% python3 -q
>>> import numpy as np
>>> np.set_printoptions(suppress=True, linewidth=160)
>>> def rnd(a):
...     return np.round(a, 2) + 0
... 
>>> data = np.loadtxt("a.csv", delimiter=",")
>>> data
array([[ 1., -1.,  1.],
       [ 1.,  0.,  0.],
       [ 1.,  1.,  1.],
       [ 1.,  2.,  4.],
       [ 1.,  3.,  9.],
       [ 1.,  4., 16.],
       [ 1.,  5., 25.],
       [ 1.,  6., 36.],
       [ 1.,  7., 49.],
       [ 1.,  8., 64.]])
>>> vec = np.array([0, 0, 2])
>>> rhs = data @ vec
>>> rnd(np.linalg.lstsq(data, rhs)[0])
array([0., 0., 2.])
>>> rhs
array([  2.,   0.,   2.,   8.,  18.,  32.,  50.,  72.,  98., 128.])
>>> rng = np.random.default_rng(15)
>>> rhs = rhs + 0.05 * rng.normal(size=10)
>>> rnd(rhs)
array([  1.93,  -0.05,   2.02,   7.97,  18.03,  32.04,  49.93,  72.05,  97.97, 128.1 ])
>>> b, *_ = np.linalg.lstsq(data, rhs)
>>> rnd(data.T @ (rhs - data @ b))
array([0., 0., 0.])
>>> rnd(b)
array([-0.04,  0.01,  2.  ])
>>> b.round()
array([-0.,  0.,  2.])
>>> [round(float(np.linalg.norm(np.linalg.solve(data.T @ data + lam * np.eye(3), data.T @ rhs))), 2) for lam in (0, 1, 10, 100)]
[2.0, 2.0, 1.98, 1.96]
>>> q, Rm = np.linalg.qr(data)
>>> rnd(abs(Rm[0, 0])), rnd(np.linalg.norm(data[:, 0]))
(np.float64(3.16), np.float64(3.16))
>>> rnd(np.trace(q @ q.T))
np.float64(3.0)
>>> rnd(np.abs(np.diag(Rm)))
array([ 3.16,  9.08, 22.98])
>>> U, sigma, Vh = np.linalg.svd(data)
>>> np.argmax(sigma[:-1] / (sigma[1:] + 1e-6)) + 1
np.int64(1)
>>> rnd(sigma)
array([94.71,  3.95,  1.76])
>>> out = U[:, :1] @ np.diag(sigma[:1]) @ Vh[:1]
>>> rnd(np.linalg.norm(data - out) / np.linalg.norm(data))
np.float64(0.05)
>>> rnd(np.linalg.norm(data - out, 2)), rnd(sigma[1])
(np.float64(3.95), np.float64(3.95))
>>> rnd(np.abs(data - out).max())
np.float64(1.63)
